$ ipython --no-banner

In [1]: import numpy as np

In [2]: from numpy import linalg as LA

In [3]: np.set_printoptions(precision=2, suppress=True, linewidth=140, legacy="1.25")

In [4]: J = np.load("run2.npy")

In [5]: J
Out[5]: 
array([[ 3, -2, -3],
       [-3,  3, -2],
       [-2, -3,  3]])

In [6]: B = np.array([[1, 2, 2], [1, 3, 1]])

In [7]: basis = np.kron(B, J)

In [8]: basis.shape
Out[8]: (6, 9)

In [9]: np.round(LA.norm(basis, 2), 2), round(float(LA.norm(B, 2) * LA.norm(J, 2)), 2)
Out[9]: (24.3, 24.3)

In [10]: basis
Out[10]: 
array([[ 3, -2, -3,  6, -4, -6,  6, -4, -6],
       [-3,  3, -2, -6,  6, -4, -6,  6, -4],
       [-2, -3,  3, -4, -6,  6, -4, -6,  6],
       [ 3, -2, -3,  9, -6, -9,  3, -2, -3],
       [-3,  3, -2, -9,  9, -6, -3,  3, -2],
       [-2, -3,  3, -6, -9,  9, -2, -3,  3]])

In [11]: q, V = LA.qr(J[:, :2])[0], LA.qr(J[:, 2:])[0]

In [12]: sigma = LA.svd(q.T @ V, compute_uv=False)

In [13]: sigma
Out[13]: array([0.75])

In [14]: round(float(LA.norm(q @ q.T - V @ V.T, 2)), 2)
Out[14]: 1.0

In [15]: (sigma > 0.9).sum()
Out[15]: 0

In [16]: B = np.array([[2, 9], [-3, 3], [3, 7]])

In [17]: np.einsum("ij,ij->i", J, J)
Out[17]: array([22, 22, 22])

In [18]: np.einsum("ik,kj->ij", J, B)
Out[18]: 
array([[  3,   0],
       [-21, -32],
       [ 14,  -6]])

In [19]: LA.matrix_rank(np.vstack([J, B.T]))
Out[19]: 3

In [20]: B = np.array([[5, 7], [3, 2]])

In [21]: basis = np.array([[-2]])

In [22]: E = np.block([[B, np.array([[5], [9]])], [np.zeros((1, 2)), basis]])

In [23]: E
Out[23]: 
array([[ 5.,  7.,  5.],
       [ 3.,  2.,  9.],
       [ 0.,  0., -2.]])

In [24]: U, sigma, Vh = LA.svd(E)

In [25]: np.argmax(sigma[:-1] / (sigma[1:] + 1e-6)) + 1
Out[25]: 2

In [26]: sigma
Out[26]: array([13.15,  4.9 ,  0.34])

In [27]: B = U[:, :2] @ np.diag(sigma[:2]) @ Vh[:2]

In [28]: round(float(LA.norm(E - B) / LA.norm(E)), 2)
Out[28]: 0.02

In [29]: np.round(LA.norm(E - B, 2), 2), round(sigma[2], 2)
Out[29]: (0.34, 0.34)

In [30]: np.round(np.abs(E - B).max(), 2)
Out[30]: 0.28

In [31]: LA.matrix_rank(B)
Out[31]: 2
